$ python3 -q
>>> import numpy as np
>>> from numpy import linalg as LA
>>> np.set_printoptions(suppress=True, linewidth=160)
>>> rnd = lambda a: np.round(a, 2) + 0
>>> X = np.loadtxt("arr.csv", delimiter=",")
>>> X
array([[ 1.01,  4.  ,  4.01,  3.  ],
       [ 1.  ,  4.  ,  4.03,  2.99],
       [ 1.03,  4.02,  4.02,  2.99],
       [ 1.  ,  4.  ,  4.  ,  2.99],
       [ 1.  ,  4.02,  3.99,  3.02],
       [ 0.98,  4.01,  3.99,  2.99],
       [ 0.97,  3.99,  3.99,  3.  ],
       [ 0.98,  4.03,  3.96,  3.03],
       [ 1.01,  4.02,  3.98,  2.98],
       [ 1.02,  4.  ,  4.04,  3.02],
       [ 4.04,  5.  , -0.03,  1.99],
       [ 3.97,  5.02, -0.03,  2.01],
       [ 3.96,  5.01,  0.01,  2.01],
       [ 3.98,  4.97, -0.03,  1.97],
       [ 4.03,  5.01, -0.01,  2.  ],
       [ 4.02,  5.01,  0.  ,  2.  ],
       [ 4.01,  4.99, -0.03,  1.99],
       [ 3.98,  5.01, -0.01,  2.  ],
       [ 3.98,  5.02,  0.01,  2.01],
       [ 3.99,  5.04, -0.02,  2.02]])
>>> D = LA.norm(X[:, None] - X[None], axis=-1)
>>> print(D.mean(axis=1).argmax())
10
>>> rnd(LA.norm(X - X.mean(axis=0), axis=1))
array([2.61, 2.62, 2.6 , 2.6 , 2.6 , 2.6 , 2.62, 2.58, 2.57, 2.63, 2.64, 2.6 , 2.56, 2.6 , 2.62, 2.61, 2.62, 2.59, 2.58, 2.61])
>>> D.shape
(20, 20)
>>> (D + 1e9 * np.eye(20)).round(6).argmin(axis=1)
array([ 3,  0,  0,  0,  0,  3,  5,  4,  3,  0, 14, 17, 18, 16, 15, 14, 10, 18, 12, 11])
>>> Xs = (X - X.mean(axis=0)) / X.std(axis=0)
>>> print(np.argwhere(np.abs(Xs) > 2))
[]
>>> c = LA.lstsq(np.delete(Xs, 2, axis=1), Xs[:, 2])[0]
>>> rnd(c)
array([-0.26, -0.37,  0.36])
>>> mat = np.array([[2.4, 1.0, -1.8, -0.7],
...     [0.2, -0.7, -0.9, 0.2],
...     [1.4, -0.9, 1.4, 1.5]])
>>> mat[:, 1] *= 3
>>> rnd(mat)
array([[ 2.4,  3. , -1.8, -0.7],
       [ 0.2, -2.1, -0.9,  0.2],
       [ 1.4, -2.7,  1.4,  1.5]])
>>> f = np.array([1, 3, 0])
>>> rnd(np.correlate(mat[1], mat[0], "full"))
array([-0.14,  1.11,  5.01, -4.34, -8.1 , -1.56,  0.48])
>>> rnd(np.polyval(f, mat[1]))
array([ 0.64, -1.89, -1.89,  0.64])
>>> A2 = np.array([[-1, -2, 2], [-1, 3, -2], [3, 3, -1], [0, -3, 1]])
>>> rnd(A2.T @ mat.T)
array([[-10.8,  -0.8,   5.5],
       [  0.9, -10. , -11.2],
       [ -0.1,   5.7,   8.3]])
>>> np.vstack([mat, A2.T]).shape
(6, 4)
>>> rnd(np.einsum("ij,ij->i", mat, mat))
array([18.49,  5.3 , 13.46])
>>> LA.matrix_rank(mat @ A2)
np.int64(3)
>>> rnd(np.einsum("ij->j", mat))
array([ 4. , -1.8, -1.3,  1. ])
>>> A2 = mat / LA.norm(mat, axis=1, keepdims=True)
>>> G = A2 @ A2.T
>>> rnd(G)
array([[ 1.  , -0.44, -0.53],
       [-0.44,  1.  ,  0.59],
       [-0.53,  0.59,  1.  ]])
>>> np.argwhere(np.triu(np.abs(G) > 0.95, 1))
array([], shape=(0, 2), dtype=int64)
>>> rnd(G[2])
array([-0.53,  0.59,  1.  ])
>>> print((G - 2 * np.eye(3)).round(6).argmax(axis=1))
[1 2 1]
>>> rnd(LA.norm(A2, axis=1))
array([1., 1., 1.])
>>> rnd(np.degrees(np.arccos(np.clip(G[2, 0], -1, 1))))
np.float64(121.79)
>>> def softmax(z):
...     e = np.exp(z - z.max(axis=-1, keepdims=True))
...     return e / e.sum(axis=-1, keepdims=True)
... 
>>> rnd(softmax(10 * mat[0]))
array([0., 1., 0., 0.])
>>> rnd(softmax(mat[0] + -1))
array([0.35, 0.63, 0.01, 0.02])
>>> rnd(softmax(mat[0]))
array([0.35, 0.63, 0.01, 0.02])
>>> S = mat @ mat.T / np.sqrt(4)
>>> rnd(softmax(S)[0] @ mat)
array([ 2.4,  3. , -1.8, -0.7])
>>> softmax(S).round(6).argmax(axis=1)
array([0, 1, 2])
